% ipython --no-banner

In [1]: import numpy as np

In [2]: np.set_printoptions(precision=2, suppress=True, linewidth=140, floatmode="fixed")

In [3]: X = np.array([[0.5, 0.0, 0.0, 0.5, 0.0, 0.0],
   ...:     [0.0, 1.0, 0.0, 0.0, 0.0, 0.0],
   ...:     [0.0, 0.0, 0.5, 0.0, 0.0, 0.5],
   ...:     [0.5, 0.0, 0.0, 0.5, 0.0, 0.0],
   ...:     [0.0, 0.25, 0.25, 0.0, 0.5, 0.0],
   ...:     [0.0, 0.25, 0.0, 0.0, 0.25, 0.5]])

In [4]: X
Out[4]: 
array([[0.50, 0.00, 0.00, 0.50, 0.00, 0.00],
       [0.00, 1.00, 0.00, 0.00, 0.00, 0.00],
       [0.00, 0.00, 0.50, 0.00, 0.00, 0.50],
       [0.50, 0.00, 0.00, 0.50, 0.00, 0.00],
       [0.00, 0.25, 0.25, 0.00, 0.50, 0.00],
       [0.00, 0.25, 0.00, 0.00, 0.25, 0.50]])

In [5]: np.round(X @ np.linalg.pinv(X) @ X, 2) + 0
Out[5]: 
array([[0.50, 0.00, 0.00, 0.50, 0.00, 0.00],
       [0.00, 1.00, 0.00, 0.00, 0.00, 0.00],
       [0.00, 0.00, 0.50, 0.00, 0.00, 0.50],
       [0.50, 0.00, 0.00, 0.50, 0.00, 0.00],
       [0.00, 0.25, 0.25, 0.00, 0.50, 0.00],
       [0.00, 0.25, 0.00, 0.00, 0.25, 0.50]])

In [6]: np.unique(X.round(6), axis=0).shape
Out[6]: (5, 6)

In [7]: np.round(np.trace(np.linalg.pinv(X) @ X), 2)
Out[7]: np.float64(5.0)

In [8]: np.allclose(X[:-1].T @ np.linalg.lstsq(X[:-1].T, X[-1])[0], X[-1])
Out[8]: False

In [9]: np.linalg.lstsq(X[:-1].T, X[-1])[2]
Out[9]: np.int32(4)

In [10]: rng = np.random.default_rng(9157)

In [11]: labels = rng.permutation(6)

In [12]: labels
Out[12]: array([1, 3, 0, 2, 5, 4])

In [13]: A2 = X[labels][:, labels]

In [14]: np.round(np.sort(np.abs(np.linalg.eigvals(A2))), 2) + 0
Out[14]: array([0.00, 0.44, 0.44, 0.81, 1.00, 1.00])

In [15]: np.diag(A2)
Out[15]: array([1.00, 0.50, 0.50, 0.50, 0.50, 0.50])

In [16]: np.allclose(A2, X)
Out[16]: False

In [17]: X @ X
Out[17]: 
array([[0.50, 0.00, 0.00, 0.50, 0.00, 0.00],
       [0.00, 1.00, 0.00, 0.00, 0.00, 0.00],
       [0.00, 0.12, 0.25, 0.00, 0.12, 0.50],
       [0.50, 0.00, 0.00, 0.50, 0.00, 0.00],
       [0.00, 0.38, 0.25, 0.00, 0.25, 0.12],
       [0.00, 0.44, 0.06, 0.00, 0.25, 0.25]])

In [18]: round(np.linalg.det(X), 2)
Out[18]: np.float64(0.0)

In [19]: np.round(np.sort(np.linalg.eigvals(X).real), 2) + 0
Out[19]: array([0.00, 0.34, 0.34, 0.81, 1.00, 1.00])

In [20]: (X != 0).astype(int)
Out[20]: 
array([[1, 0, 0, 1, 0, 0],
       [0, 1, 0, 0, 0, 0],
       [0, 0, 1, 0, 0, 1],
       [1, 0, 0, 1, 0, 0],
       [0, 1, 1, 0, 1, 0],
       [0, 1, 0, 0, 1, 1]])

In [21]: np.argsort(-np.linalg.norm(X, axis=0).round(6), kind="stable")[:3]
Out[21]: array([1, 0, 3])

In [22]: np.linalg.cond(X) > 100
Out[22]: np.True_

In [23]: arr = np.loadtxt("a.csv", delimiter=",")

In [24]: arr
Out[24]: 
array([[-2.00, -3.00, -2.00],
       [-3.00, -2.00, -3.00],
       [-2.00, -3.00, -2.00]])

In [25]: np.argsort(-np.linalg.norm(arr, axis=0).round(6), kind="stable")[:3]
Out[25]: array([1, 0, 2])

In [26]: np.linalg.cond(arr) > 100
Out[26]: np.True_

In [27]: np.linalg.matrix_rank(arr, rtol=0.1)
Out[27]: np.int64(2)

In [28]: np.abs(np.diag(np.linalg.qr(arr)[1])) > 1e-9
Out[28]: array([ True,  True, False])

In [29]: round(float(np.trace(np.linalg.pinv(arr) @ arr)), 2)
Out[29]: 2.0

In [30]: np.unique(arr.round(6), axis=0).shape
Out[30]: (2, 3)

In [31]: np.linalg.lstsq(arr[:-1].T, arr[-1])[2]
Out[31]: np.int32(2)
